% python3 -q
>>> import numpy as np
>>> np.set_printoptions(precision=2, suppress=True, linewidth=100)
>>> def rnd(a):
...     return np.round(a, 2) + 0
... 
>>> feats = np.load("arr.npy")
>>> feats
array([[ 4.1 ,  1.54,  0.1 , -3.33, -1.75, -4.17,  0.17, -0.93],
       [-1.08,  2.06, -1.03,  2.35,  4.82,  1.2 ,  0.19,  2.65],
       [ 0.31,  0.21, -1.36,  3.18, -2.52,  2.36, -0.7 ,  0.95],
       [-3.4 ,  1.44, -0.29, -2.25,  0.31, -5.73, -2.68, -2.27]])
>>> rnd(np.linalg.norm(feats))
np.float64(13.59)
>>> np.zeros(4, 8)
Traceback (most recent call last):
  File "<python-input-6>", line 1, in <module>
    np.zeros(4, 8)
    ~~~~~~~~^^^^^^
TypeError: Cannot interpret '8' as a data type
>>> feats[4]
Traceback (most recent call last):
  File "<python-input-7>", line 1, in <module>
    feats[4]
    ~~~~~^^^
IndexError: index 4 is out of bounds for axis 0 with size 4
>>> feats.shape
(4, 8)
>>> rnd(feats.sum(axis=1))
array([ -4.27,  11.16,   2.43, -14.87])
>>> C2 = feats.T @ feats
>>> rnd(np.linalg.eigvalsh(C2)[::-1])
array([100.  ,  49.06,  24.01,  11.74,   0.  ,   0.  ,   0.  ,   0.  ])
>>> np.linalg.matrix_rank(C2)
np.int64(4)
>>> X = np.load("w.npy")
>>> X
array([[5, 9, 4],
       [4, 5, 9],
       [9, 4, 5]])
>>> rng = np.random.default_rng(50415)
>>> idx = rng.permutation(3)
>>> A2 = X[:, idx] * rng.choice([-1, 1], 3)
>>> A2
array([[ 9, -5, -4],
       [ 5, -4, -9],
       [ 4, -9, -5]])
>>> Uu, _, vt = np.linalg.svd(X.T @ A2)
>>> rnd(Uu @ vt)
array([[ 0., -1.,  0.],
       [ 1.,  0.,  0.],
       [ 0.,  0., -1.]])
>>> F = np.load("out7.npy")
>>> F
array([[ 0,  0,  0],
       [ 0, -1,  3],
       [ 0, -1,  3],
       [-2,  1,  1],
       [-3, -1, -2],
       [ 0,  0,  0],
       [-2,  2, -2],
       [ 0,  0,  0],
       [-2,  2, -2],
       [ 0, -1,  3],
       [ 0,  0,  0],
       [ 0, -1,  3],
       [ 0, -1,  3],
       [-2,  2, -2],
       [-2,  2, -2],
       [-3, -1, -2],
       [ 0, -1,  3],
       [ 0,  0,  0],
       [ 0,  0,  0],
       [-2,  2, -2],
       [-3, -1, -2],
       [-2,  2, -2],
       [ 0,  0,  0],
       [ 0,  0,  0],
       [-3, -1, -2],
       [-2,  2, -2]])
>>> O, r_ = np.linalg.qr(F)
>>> rnd(O @ r_)
array([[ 0.,  0.,  0.],
       [ 0., -1.,  3.],
       [ 0., -1.,  3.],
       [-2.,  1.,  1.],
       [-3., -1., -2.],
       [ 0.,  0.,  0.],
       [-2.,  2., -2.],
       [ 0.,  0.,  0.],
       [-2.,  2., -2.],
       [ 0., -1.,  3.],
       [ 0.,  0.,  0.],
       [ 0., -1.,  3.],
       [ 0., -1.,  3.],
       [-2.,  2., -2.],
       [-2.,  2., -2.],
       [-3., -1., -2.],
       [ 0., -1.,  3.],
       [ 0.,  0.,  0.],
       [ 0.,  0.,  0.],
       [-2.,  2., -2.],
       [-3., -1., -2.],
       [-2.,  2., -2.],
       [ 0.,  0.,  0.],
       [ 0.,  0.,  0.],
       [-3., -1., -2.],
       [-2.,  2., -2.]])
>>> rnd(np.abs(np.diag(r_)))
array([8.25, 5.85, 6.76])
>>> rnd(abs(r_[0, 0])), rnd(np.linalg.norm(F[:, 0]))
(np.float64(8.25), np.float64(8.25))
